$ python3 -q
>>> import numpy as np
>>> np.set_printoptions(suppress=True, linewidth=120)
>>> arr = np.array([[0, 2, 1, -2, -4],
...     [-2, 0, 1, -4, 2],
...     [-1, -1, 0, 0, 0],
...     [2, 4, 0, 0, -4],
...     [4, -2, 0, 4, 0]])
>>> vec = np.array([1, 0, 1, -2, 2])
>>> np.sign((arr @ vec).round(6))
array([-1,  1, -1, -1, -1])
>>> np.linalg.norm(arr @ vec) <= np.linalg.norm(arr, 2) * np.linalg.norm(vec) + 1e-9
np.True_
>>> np.einsum("ij,j->i", arr, vec)
array([-3, 11, -1, -6, -4])
>>> print((arr * vec).sum(axis=1))
[-3 11 -1 -6 -4]
>>> arr @ np.eye(5)[4]
array([-4.,  2.,  0., -4.,  0.])
>>> arr @ (2 * vec)
array([ -6,  22,  -2, -12,  -8])
>>> w1 = np.array([[0, 1, 3, 3, 2],
...     [0, 1, 1, 0, 3],
...     [0, 0, 3, 0, 3],
...     [0, 1, 2, 0, 3],
...     [3, 3, 1, 0, 1]])
>>> coef = np.array([4, 2, 0, 5, 9])
>>> H = np.maximum(arr @ w1 + coef, 0)
>>> np.linalg.matrix_rank(H)
np.int64(5)
>>> W2 = np.array([[-2, 1, -1], [-2, -3, -2], [0, 0, -3], [2, -3, -2], [-1, -1, -1]])
>>> w1 @ W2
array([[  2, -14, -19],
       [ -5,  -6,  -8],
       [ -3,  -3, -12],
       [ -5,  -6, -11],
       [-13,  -7, -13]])
>>> H @ W2
array([[   2,  -23,  -18],
       [ -24,    4,  -14],
       [  -8,   -6,  -12],
       [   1,  -54,  -61],
       [ -13,  -94, -131]])
>>> mat = np.load("sample15.npy")
>>> mat.round(4)
array([[-0.5  ,  0.866,  0.   ],
       [-0.866, -0.5  ,  0.   ],
       [ 0.   ,  0.   ,  1.   ]])
>>> r = np.linalg.matrix_rank(arr)
>>> r
np.int64(4)
>>> N = np.linalg.svd(arr)[2][r:].T
>>> print([int(np.linalg.matrix_rank(arr[:i])) for i in range(1, len(arr) + 1)])
[1, 2, 3, 4, 4]
>>> [int(np.linalg.matrix_rank(np.delete(arr, i, axis=0))) for i in range(5)]
[4, 4, 4, 4, 4]
>>> [int(np.linalg.matrix_rank(arr[:, :j + 1])) for j in range(5)]
[1, 2, 3, 4, 4]
>>> np.allclose(arr @ N, 0)
True
>>> A = np.load("block0.npy")
>>> print(A)
[[2. 1. 0. 0.]
 [0. 2. 1. 0.]
 [0. 0. 2. 1.]
 [0. 0. 0. 2.]]
>>> print((A + A.T) / 2)
[[2.  0.5 0.  0. ]
 [0.5 2.  0.5 0. ]
 [0.  0.5 2.  0.5]
 [0.  0.  0.5 2. ]]
>>> A @ A
array([[4., 4., 1., 0.],
       [0., 4., 4., 1.],
       [0., 0., 4., 4.],
       [0., 0., 0., 4.]])
>>> np.allclose(A, A.T)
False
>>> np.linalg.determinant(A)
Traceback (most recent call last):
  File "<python-input-31>", line 1, in <module>
    np.linalg.determinant(A)
    ^^^^^^^^^^^^^^^^^^^^^
AttributeError: module 'numpy.linalg' has no attribute 'determinant'
>>> np.round(np.linalg.matrix_power(A, 2), 4)
array([[4., 4., 1., 0.],
       [0., 4., 4., 1.],
       [0., 0., 4., 4.],
       [0., 0., 0., 4.]])
>>> np.round(np.linalg.det(A), 4)
np.float64(16.0)
>>> (A - A.T) / 2
array([[ 0. ,  0.5,  0. ,  0. ],
       [-0.5,  0. ,  0.5,  0. ],
       [ 0. , -0.5,  0. ,  0.5],
       [ 0. ,  0. , -0.5,  0. ]])
>>> np.trace(A)
np.float64(8.0)
>>> assert A == A.T
Traceback (most recent call last):
  File "<python-input-36>", line 1, in <module>
    assert A == A.T
           ^^^^^^^^
ValueError: The truth value of an array with more than one element is ambiguous. Use a.any() or a.all()
>>> proj = np.triu(np.array([[4, 2, 1, 4], [4, 2, 0, 0], [4, 5, 3, 1], [0, 0, 3, 1]]), 1) + np.eye(4)
>>> M2 = proj @ A @ np.linalg.inv(proj)
>>> print(round(np.linalg.det(M2), 4))
16.0
>>> np.unique(arr.round(6), axis=0).shape
(5, 5)
>>> np.allclose(arr[:-1].T @ np.linalg.lstsq(arr[:-1].T, arr[-1])[0], arr[-1])
True
>>> np.linalg.lstsq(arr[:-1].T, arr[-1])[2]
np.int32(4)
>>> np.round(arr @ np.linalg.pinv(arr) @ arr, 4) + 0
array([[ 0.,  2.,  1., -2., -4.],
       [-2.,  0.,  1., -4.,  2.],
       [-1., -1.,  0.,  0.,  0.],
       [ 2.,  4.,  0.,  0., -4.],
       [ 4., -2.,  0.,  4.,  0.]])
>>> O, _ = np.linalg.qr(np.array([[-0.6, 1.2, -0.3, 0.6, 0.5, 0.8],
...     [-1.0, 0.6, -1.1, -2.1, 1.4, -0.9],
...     [-0.4, -0.2, 0.0, -0.1, -0.8, -1.9],
...     [-0.3, -0.4, -2.3, -0.2, -2.2, -0.6],
...     [0.5, 0.7, -0.5, 0.0, 0.3, 0.7],
...     [0.3, 1.4, -0.7, -0.8, 0.1, -1.9]]))
>>> evals = np.array([3, 1, 1, 2, 3, 0])
>>> M = O @ np.diag(evals) @ O.T
>>> M.round(4)
array([[ 1.886 ,  0.2565,  0.1474,  0.3586, -0.1936, -0.4952],
       [ 0.2565,  2.5239, -0.0503,  0.1152, -0.373 , -0.4043],
       [ 0.1474, -0.0503,  1.807 ,  0.291 , -1.1733,  0.7829],
       [ 0.3586,  0.1152,  0.291 ,  1.1667, -0.1315, -0.1248],
       [-0.1936, -0.373 , -1.1733, -0.1315,  1.0125, -0.0139],
       [-0.4952, -0.4043,  0.7829, -0.1248, -0.0139,  1.6039]])
>>> r = np.linalg.matrix_rank(M)
>>> print(r)
5
>>> N = np.linalg.svd(M)[2][r:].T
>>> [int(np.linalg.matrix_rank(M[:, :j + 1])) for j in range(6)]
[1, 2, 3, 4, 5, 5]
>>> print(np.allclose(M @ N, 0))
True
>>> [int(np.linalg.matrix_rank(np.delete(M, i, axis=0))) for i in range(6)]
[5, 5, 5, 5, 5, 5]
>>> np.round(N[:, 0] / N[np.abs(N[:, 0]).round(6).argmax(), 0], 4)
array([-0.0616,  0.1115,  0.8579, -0.1374,  1.    , -0.4117])
>>> W0 = np.load("x.npy")
>>> W0
array([[ 2.05,  2.  , -3.  ,  3.  ,  0.  ],
       [-2.  ,  1.05,  1.  , -3.  ,  2.  ],
       [-1.  , -2.  ,  0.05,  2.  , -2.  ],
       [ 3.  , -3.  ,  3.  ,  3.05, -3.  ],
       [ 2.  ,  2.  , -3.  ,  3.  ,  0.05]])
>>> vec = np.array([-2, 2, -2, 1, 0])
>>> a = np.maximum(W0 @ vec, 0)
>>> np.round(np.tanh(W0 @ vec), 4)
array([ 1.    ,  0.8005, -0.0997, -1.    ,  1.    ])
>>> np.round(W0.T @ a, 4)
array([ 34.045,  36.955, -52.6  ,  50.4  ,   2.65 ])
>>> rng = np.random.default_rng(493)
>>> lab = rng.permutation(5)
>>> lab
array([1, 4, 2, 3, 0])
>>> M2 = W0[lab][:, lab]
>>> print(np.round(np.sort(np.abs(np.linalg.eigvals(M2))), 4))
[0.05   0.7744 3.1186 3.6227 5.9297]
>>> round(float(np.linalg.det(M2)), 4), round(float(np.linalg.det(W0[lab])), 4)
(-2.5938, -2.5938)
>>> print(np.allclose(M2, W0))
False
>>> np.trace(M2)
np.float64(6.25)
>>> np.diag(M2)
array([1.05, 0.05, 0.05, 3.05, 2.05])
>>> print(np.linalg.cond(W0) > 100)
True
>>> [round(float(x), 4) for x in np.linalg.svd(W0, compute_uv=False)[:3]]
[8.3777, 7.1955, 2.6884]
>>> np.argsort(-np.linalg.norm(W0, axis=0).round(6), kind="stable")[:3]
array([3, 2, 0])
>>> O, V = np.linalg.qr(W0[:, :1])[0], np.linalg.qr(W0[:, 1:])[0]
>>> s = np.linalg.svd(O.T @ V, compute_uv=False)
>>> round(float(np.linalg.norm(O @ O.T - V @ V.T, 2)), 4)
1.0
>>> round(np.linalg.norm(W0[0] - W0[4]), 4)
np.float64(0.0707)
>>> round(np.linalg.norm(W0[0], 1), 4), round(float(np.linalg.norm(W0[0], np.inf)), 4)
(np.float64(10.05), 3.0)
>>> round(float(np.linalg.norm(W0, 2)), 4)
8.3777
>>> print(np.round(np.linalg.norm(W0, axis=1), 4))
[5.1188 4.3706 3.6059 6.7307 5.0993]
>>> M2 = np.array([[-1, -1]])
>>> F = M2.T @ M2
>>> F
array([[1, 1],
       [1, 1]])
>>> evals, V = np.linalg.eigh(F)
>>> vec = np.array([4, 3])
>>> np.round(V * np.maximum(evals, 0) @ V.T, 4)
array([[1., 1.],
       [1., 1.]])
>>> print(vec @ F @ vec)
49
>>> print(vec @ F @ vec / (vec @ vec), evals[0], evals[-1])
1.96 0.0 2.0
>>> J = np.loadtxt("a.csv", delimiter=",")
>>> J.round(4)
array([[-0.0891,  0.919 ,  0.052 ,  0.3078, -0.2238],
       [ 0.    , -0.3701, -0.0328,  0.8646, -0.3382],
       [ 0.    ,  0.1057, -0.3619,  0.3646,  0.8514],
       [-0.8909, -0.0629, -0.4201, -0.0939, -0.1305],
       [-0.4454, -0.0579,  0.8299,  0.1263,  0.3058]])
>>> np.round(np.linalg.norm(J), 4)
np.float64(2.2361)
>>> np.round(np.linalg.svd(J, compute_uv=False), 4)
array([1., 1., 1., 1., 1.])
>>> np.linalg.rank(J)
Traceback (most recent call last):
  File "<python-input-92>", line 1, in <module>
    np.linalg.rank(J)
    ^^^^^^^^^^^^^^
AttributeError: module 'numpy.linalg' has no attribute 'rank'
>>> round(float(np.abs(J).max()), 4)
0.919
>>> np.round(J.sum(axis=1), 4)
array([ 0.9658,  0.1235,  0.9599, -1.5984,  0.7587])
>>> J[5]
Traceback (most recent call last):
  File "<python-input-95>", line 1, in <module>
    J[5]
    ~^^^
IndexError: index 5 is out of bounds for axis 0 with size 5
>>> print(np.round(np.linalg.norm(J, axis=1), 4))
[1. 1. 1. 1. 1.]
>>> print(np.round(np.linalg.norm(J, axis=0), 4))
[1. 1. 1. 1. 1.]
>>> print(np.round(np.linalg.norm(J) ** 2 / np.linalg.norm(J, 2) ** 2, 4))
5.0
>>> M2 = J / np.sqrt((J ** 2).mean(axis=1, keepdims=True))
>>> print(np.linalg.matrix_rank(J - J.mean(axis=1, keepdims=True)))
4
>>> M2[1].round(4)
array([ 0.    , -0.8276, -0.0733,  1.9334, -0.7562])
>>> round(float(np.trace(J)), 4)
-0.6092
>>> print(np.allclose(J, J.T))
False
>>> round(float(np.abs(np.linalg.eigvals(J)).max()), 4)
1.0
>>> np.round((J + J.T) / 2, 4)
array([[-0.0891,  0.4595,  0.026 , -0.2915, -0.3346],
       [ 0.4595, -0.3701,  0.0365,  0.4008, -0.1981],
       [ 0.026 ,  0.0365, -0.3619, -0.0278,  0.8407],
       [-0.2915,  0.4008, -0.0278, -0.0939, -0.0021],
       [-0.3346, -0.1981,  0.8407, -0.0021,  0.3058]])
